$ python3 -q
>>> import numpy as np
>>> np.set_printoptions(precision=3, suppress=True, linewidth=160, sign=" ")
>>> def rnd(a):
...     return np.round(a, 3) + 0
... 
>>> J = np.load("layer10.npy")
>>> J
array([[ 1.4  , -1.515,  0.5  , -0.4  ,  0.5  ,  0.8  , -1.1  , -0.9  , -0.4  ,  0.5  ,  1.5  ],
       [ 1.3  ,  0.805,  1.5  ,  1.2  , -0.1  , -0.1  ,  0.7  ,  0.4  ,  0.8  , -0.4  , -0.9  ],
       [-1.   , -0.852,  0.5  ,  0.4  , -1.4  , -0.1  ,  0.1  ,  0.9  ,  0.   , -0.2  ,  0.8  ],
       [ 0.4  ,  0.705, -1.1  , -1.   ,  0.8  ,  0.6  ,  0.9  , -0.4  ,  0.2  , -0.2  , -0.7  ],
       [-0.6  , -0.279,  1.5  , -1.3  ,  0.2  ,  0.9  ,  0.   , -0.4  ,  0.4  , -0.1  ,  0.3  ],
       [-0.9  ,  0.478, -0.3  ,  1.4  ,  0.1  , -0.4  , -0.5  , -0.2  , -0.6  , -2.1  , -0.4  ],
       [ 0.2  ,  0.72 ,  0.1  ,  1.8  ,  1.4  , -1.6  , -0.3  ,  0.4  ,  1.1  , -2.3  , -0.7  ],
       [-0.2  ,  1.406,  0.   ,  0.2  ,  0.3  , -1.6  ,  0.5  ,  0.4  ,  1.6  ,  1.4  , -1.4  ],
       [-1.8  , -1.28 , -2.   , -0.8  ,  1.1  ,  0.4  ,  0.9  , -0.2  ,  1.2  ,  0.8  ,  1.3  ],
       [-2.5  , -0.351,  0.8  ,  0.5  ,  0.1  ,  0.   ,  2.2  , -0.9  ,  0.6  , -0.3  ,  0.4  ],
       [-0.6  ,  0.212,  1.   ,  0.4  ,  0.2  , -1.8  , -1.2  , -0.7  , -0.2  , -1.6  , -0.2  ],
       [ 0.3  ,  0.166,  0.6  ,  1.   , -0.4  , -1.4  ,  1.   ,  0.4  , -0.3  ,  2.4  , -0.2  ],
       [-1.   ,  0.883,  1.1  , -0.4  ,  1.2  ,  1.5  ,  1.4  ,  1.1  , -1.2  , -1.3  , -0.9  ],
       [-0.9  ,  1.583,  1.   ,  0.6  ,  0.2  , -0.6  , -2.   , -0.9  ,  0.7  ,  0.3  , -1.6  ],
       [ 1.1  , -0.039, -0.2  , -1.7  , -0.1  ,  0.4  , -0.5  , -0.8  , -0.5  ,  0.6  ,  0.   ],
       [-0.7  , -0.176,  0.   ,  1.4  , -2.   , -0.3  , -0.9  ,  0.   ,  0.1  ,  0.3  ,  0.2  ],
       [-1.3  , -0.133, -0.8  , -2.5  , -0.2  ,  1.2  ,  0.4  , -1.   , -1.   , -2.1  ,  0.1  ],
       [-0.2  ,  0.446,  1.   ,  1.3  ,  0.   ,  0.5  ,  0.1  , -0.2  ,  1.8  , -1.3  , -0.4  ],
       [ 0.4  ,  0.249,  1.9  , -0.2  ,  0.9  ,  0.3  ,  0.   , -1.8  , -0.2  , -1.5  , -0.2  ],
       [ 1.6  , -0.264, -0.6  , -0.6  , -0.6  , -0.6  , -1.5  , -0.4  ,  0.   ,  2.1  ,  0.3  ],
       [-1.6  , -0.095,  0.4  ,  0.6  , -0.1  ,  0.1  ,  0.7  , -1.4  , -1.1  ,  0.6  ,  0.1  ],
       [ 0.8  , -0.398,  0.8  , -1.   ,  0.4  , -0.2  ,  1.1  ,  0.1  ,  1.1  ,  0.1  ,  0.3  ],
       [-0.9  , -0.863,  0.5  , -0.7  , -0.6  ,  0.5  ,  1.7  , -0.5  , -0.4  , -1.   ,  0.9  ],
       [-0.7  ,  0.795, -0.2  ,  0.1  ,  0.7  ,  0.   ,  1.4  ,  1.   ,  0.2  ,  0.1  , -0.8  ],
       [ 2.5  ,  1.827,  0.3  ,  0.   ,  0.1  ,  1.   ,  0.5  ,  2.3  , -0.6  ,  0.2  , -1.8  ],
       [-0.7  ,  0.755, -0.5  , -1.6  , -1.2  ,  0.2  ,  0.7  , -1.1  ,  0.6  , -2.2  , -0.8  ],
       [-1.2  ,  0.466,  1.3  , -0.7  , -1.6  ,  0.7  ,  1.1  ,  0.6  , -0.7  ,  2.1  , -0.5  ],
       [ 1.3  ,  0.804, -1.2  ,  0.8  ,  0.6  ,  1.1  ,  1.8  ,  0.   ,  0.3  , -1.6  , -0.7  ],
       [-0.6  ,  0.261, -0.1  , -0.1  ,  0.8  ,  0.2  ,  0.1  ,  0.7  ,  0.6  ,  0.4  , -0.3  ],
       [ 2.5  ,  0.245,  0.4  , -0.7  , -0.4  ,  0.2  ,  0.1  , -1.6  ,  0.3  ,  0.3  , -0.3  ]])
>>> left, sv, Vt = np.linalg.svd(J)
>>> rnd(sv)
array([ 7.858,  7.583,  6.633,  6.348,  5.205,  4.546,  4.467,  3.752,  3.207,  2.741,  0.139])
>>> Y = left[:, :10] @ np.diag(sv[:10]) @ Vt[:10]
>>> rnd(np.linalg.norm(J - Y, 2)), rnd(sv[10])
(np.float64(0.139), np.float64(0.139))
>>> np.linalg.matrix_rank(J, rtol=0.05)
np.int64(10)
>>> [round(float(x), 3) for x in np.linalg.svd(J, compute_uv=False)[:3]]
[7.858, 7.583, 6.633]
>>> np.argsort(-np.linalg.norm(J, axis=0).round(6), kind="stable")[:3]
array([ 9,  0,  6])
>>> np.linalg.cond(J) > 100
np.False_
>>> rnd(np.abs(np.linalg.svd(J)[2][-1]))
array([ 0.003,  0.705,  0.012,  0.02 ,  0.006,  0.012,  0.001,  0.01 ,  0.005,  0.002,  0.708])
>>> hat = J @ np.linalg.solve(J.T @ J, J.T)
>>> rnd(np.trace(hat))
np.float64(11.0)
>>> rnd(np.linalg.eigvalsh(hat))
array([ 0.,  0.,  0.,  0.,  0.,  0.,  0.,  0.,  0.,  0.,  0.,  0.,  0.,  0.,  0.,  0.,  0.,  0.,  0.,  1.,  1.,  1.,  1.,  1.,  1.,  1.,  1.,  1.,  1.,  1.])
>>> z = J[:, 6] > np.median(J[:, 6])
>>> u = J[z].mean(axis=0) - J[~z].mean(axis=0)
>>> rnd(u)
array([-0.293,  0.313, -0.24 , -0.107,  0.113,  0.247,  1.587,  0.58 ,  0.013,  0.493, -0.32 ])
>>> z.astype(int)
array([ 0,  1,  0,  1,  0,  0,  0,  1,  1,  1,  0,  1,  1,  0,  0,  0,  0,  0,  0,  0,  1,  1,  1,  1,  1,  1,  1,  1,  0,  0])
>>> M = np.loadtxt("arr.csv", delimiter=",")
>>> rnd(M)
array([[-0.707,  0.   ,  0.707,  0.   ],
       [ 0.   ,  1.   ,  0.   ,  0.   ],
       [-0.707,  0.   , -0.707,  0.   ],
       [ 0.   ,  0.   ,  0.   ,  1.   ]])
>>> x = np.array([-3, 1, -2, 0])
>>> rnd(np.linalg.norm(x)), rnd(np.linalg.norm(M @ x))
(np.float64(3.742), np.float64(3.742))
>>> rnd(np.linalg.inv(M))
array([[-0.707,  0.   , -0.707,  0.   ],
       [ 0.   ,  1.   ,  0.   ,  0.   ],
       [ 0.707,  0.   , -0.707,  0.   ],
       [ 0.   ,  0.   ,  0.   ,  1.   ]])
>>> [p for p in range(1, 25) if np.allclose(np.linalg.matrix_power(M, p), np.eye(4))]
[8, 16, 24]
>>> M.T @ (M @ x)
array([-3.,  1., -2.,  0.])
>>> rnd(np.abs(np.linalg.eigvals(M)))
array([ 1.,  1.,  1.,  1.])
>>> 4 - np.linalg.matrix_rank(M - np.eye(4), tol=1e-8)
np.int64(2)
>>> rnd(np.sort(np.abs(np.degrees(np.angle(np.linalg.eigvals(M))))))
array([   0.,    0.,  135.,  135.])
